$ ipython --no-banner

In [1]: import numpy as np

In [2]: import numpy.linalg as la

In [3]: np.set_printoptions(precision=2, suppress=True, linewidth=100, floatmode="fixed")

In [4]: J = np.load("mat.npy")

In [5]: J
Out[5]: 
array([[ 0.03,  0.02, -0.17],
       [ 0.02,  0.01, -0.09],
       [-0.17, -0.09,  0.96]])

In [6]: round(np.einsum("ij,ji->", J, J), 2)
Out[6]: np.float64(1.0)

In [7]: round(np.einsum("ii->", J), 2)
Out[7]: np.float64(1.0)

In [8]: np.round(la.det(2 * J), 2), round(float(la.det(J)), 2)
Out[8]: (np.float64(-0.0), -0.0)

In [9]: np.round(la.eigvals(J).sum().real, 2)
Out[9]: np.float64(1.0)

In [10]: np.round(np.poly(J), 2) + 0
Out[10]: array([ 1.00, -1.00,  0.00,  0.00])

In [11]: evals, evecs = la.eigh(J)

In [12]: vec = np.array([4, 3, 0])

In [13]: np.round(la.eigvalsh(J[1:, 1:]), 2) + 0
Out[13]: array([0.00, 0.97])

In [14]: theta = np.radians(180)

In [15]: r_ = np.eye(3)

In [16]: r_[0, 0] = r_[1, 1] = np.cos(theta)

In [17]: r_[0, 1], r_[1, 0] = -np.sin(theta), np.sin(theta)

In [18]: r_.round(2) + 0
Out[18]: 
array([[-1.00,  0.00,  0.00],
       [ 0.00, -1.00,  0.00],
       [ 0.00,  0.00,  1.00]])

In [19]: M2 = J @ r_.T

In [20]: np.allclose(J @ J.T, M2 @ M2.T)
Out[20]: True

In [21]: np.abs(M2 - J).max(axis=0)
Out[21]: array([0.35, 0.17, 0.00])

In [22]: np.round(la.det(r_), 2), np.trace(r_)
Out[22]: (np.float64(1.0), np.float64(-1.0))

In [23]: r = la.matrix_rank(J)

In [24]: r
Out[24]: np.int64(1)

In [25]: null = la.svd(J)[2][r:].T

In [26]: la.matrix_rank(J.T @ J), la.matrix_rank(J @ J.T)
Out[26]: (np.int64(1), np.int64(1))

In [27]: [int(la.matrix_rank(J[:i])) for i in range(1, len(J) + 1)]
Out[27]: [1, 1, 1]

In [28]: np.allclose(J @ null, 0)
Out[28]: True

In [29]: [int(la.matrix_rank(np.delete(J, i, axis=0))) for i in range(3)]
Out[29]: [1, 1, 1]

In [30]: np.round(J @ null, 2) + 0
Out[30]: 
array([[0.00, 0.00],
       [0.00, 0.00],
       [0.00, 0.00]])

In [31]: null @ null.T
Out[31]: 
array([[ 0.97, -0.02,  0.17],
       [-0.02,  0.99,  0.09],
       [ 0.17,  0.09,  0.04]])
